$ python3 -q
>>> import numpy as np
>>> import numpy.linalg as la
>>> np.set_printoptions(suppress=True, linewidth=160)
>>> rd = lambda a: np.round(a, 2) + 0
>>> J = np.array([[0.6, 1.2, -0.7, 1.5, 0.1, 1.3, -0.5],
...     [0.8, -0.8, -0.5, -1.6, 0.3, 0.5, 0.6],
...     [-0.6, 0.1, -0.9, 0.0, -0.4, 2.0, 0.0],
...     [0.1, -1.1, 0.2, 0.7, 0.9, -0.9, 0.1],
...     [0.2, 0.9, -1.0, -1.9, 0.6, -0.8, -2.3],
...     [0.7, -1.1, -1.0, -2.0, -1.4, -0.2, 1.0],
...     [1.1, -0.6, 0.2, 1.4, -0.6, 0.3, -0.1],
...     [0.5, 0.6, -0.7, -1.3, 0.5, -0.9, 1.0],
...     [-0.9, -0.5, -0.2, 0.8, -0.4, 0.9, 1.2],
...     [-0.3, 0.6, 0.0, -0.2, 1.4, -1.0, -0.1]])
>>> J[1] *= 3
>>> print(rd(J))
[[ 0.6  1.2 -0.7  1.5  0.1  1.3 -0.5]
 [ 2.4 -2.4 -1.5 -4.8  0.9  1.5  1.8]
 [-0.6  0.1 -0.9  0.  -0.4  2.   0. ]
 [ 0.1 -1.1  0.2  0.7  0.9 -0.9  0.1]
 [ 0.2  0.9 -1.  -1.9  0.6 -0.8 -2.3]
 [ 0.7 -1.1 -1.  -2.  -1.4 -0.2  1. ]
 [ 1.1 -0.6  0.2  1.4 -0.6  0.3 -0.1]
 [ 0.5  0.6 -0.7 -1.3  0.5 -0.9  1. ]
 [-0.9 -0.5 -0.2  0.8 -0.4  0.9  1.2]
 [-0.3  0.6  0.  -0.2  1.4 -1.  -0.1]]
>>> Q, vecs = la.qr(J[:, :2])[0], la.qr(J[:, 2:])[0]
>>> s = la.svd(Q.T @ vecs, compute_uv=False)
>>> rd(s)
array([0.79, 0.57])
>>> (s > 0.9).sum()
np.int64(0)
>>> rd(la.norm(Q @ Q.T - vecs @ vecs.T, 2))
np.float64(1.0)
>>> rng = np.random.default_rng(13846)
>>> B = J + rng.integers(-2, 3, (10, 1)) @ rng.integers(-2, 3, (1, 7))
>>> rd(B)
array([[ 0.6,  1.2,  0.3,  1.5,  2.1,  0.3, -0.5],
       [ 2.4, -2.4,  0.5, -4.8,  4.9, -0.5,  1.8],
       [-0.6,  0.1, -1.9,  0. , -2.4,  3. ,  0. ],
       [ 0.1, -1.1,  0.2,  0.7,  0.9, -0.9,  0.1],
       [ 0.2,  0.9, -3. , -1.9, -3.4,  1.2, -2.3],
       [ 0.7, -1.1, -3. , -2. , -5.4,  1.8,  1. ],
       [ 1.1, -0.6,  2.2,  1.4,  3.4, -1.7, -0.1],
       [ 0.5,  0.6,  1.3, -1.3,  4.5, -2.9,  1. ],
       [-0.9, -0.5,  0.8,  0.8,  1.6, -0.1,  1.2],
       [-0.3,  0.6, -1. , -0.2, -0.6,  0. , -0.1]])
>>> rd(la.svd(B - J, compute_uv=False))
array([12.,  0.,  0.,  0.,  0.,  0.,  0.])
>>> rd(B - J)
array([[ 0.,  0.,  1.,  0.,  2., -1.,  0.],
       [ 0.,  0.,  2.,  0.,  4., -2.,  0.],
       [ 0.,  0., -1.,  0., -2.,  1.,  0.],
       [ 0.,  0.,  0.,  0.,  0.,  0.,  0.],
       [ 0.,  0., -2.,  0., -4.,  2.,  0.],
       [ 0.,  0., -2.,  0., -4.,  2.,  0.],
       [ 0.,  0.,  2.,  0.,  4., -2.,  0.],
       [ 0.,  0.,  2.,  0.,  4., -2.,  0.],
       [ 0.,  0.,  1.,  0.,  2., -1.,  0.],
       [ 0.,  0., -1.,  0., -2.,  1.,  0.]])
>>> np.abs(B - J).sum(axis=1)
array([4., 8., 4., 0., 8., 8., 8., 8., 4., 4.])
>>> data = np.load("arr.npy")
>>> print(data)
[[ 5  0  0  0  0  0  0]
 [ 2 -5  0  0  0  0  0]
 [-5  4  2  0  0  0  0]
 [ 2  4 -5  4  0  0  0]
 [-4 -4 -4  5 -4  0  0]
 [ 5  3 -4 -4  5 -5  0]
 [ 0 -1 -3 -5  5  1  0]]
>>> # rows and columns are dependent
>>> la.cond(data) > 100
np.True_
>>> [round(float(x), 2) for x in la.svd(data, compute_uv=False)[:3]]
[13.95, 9.42, 8.92]
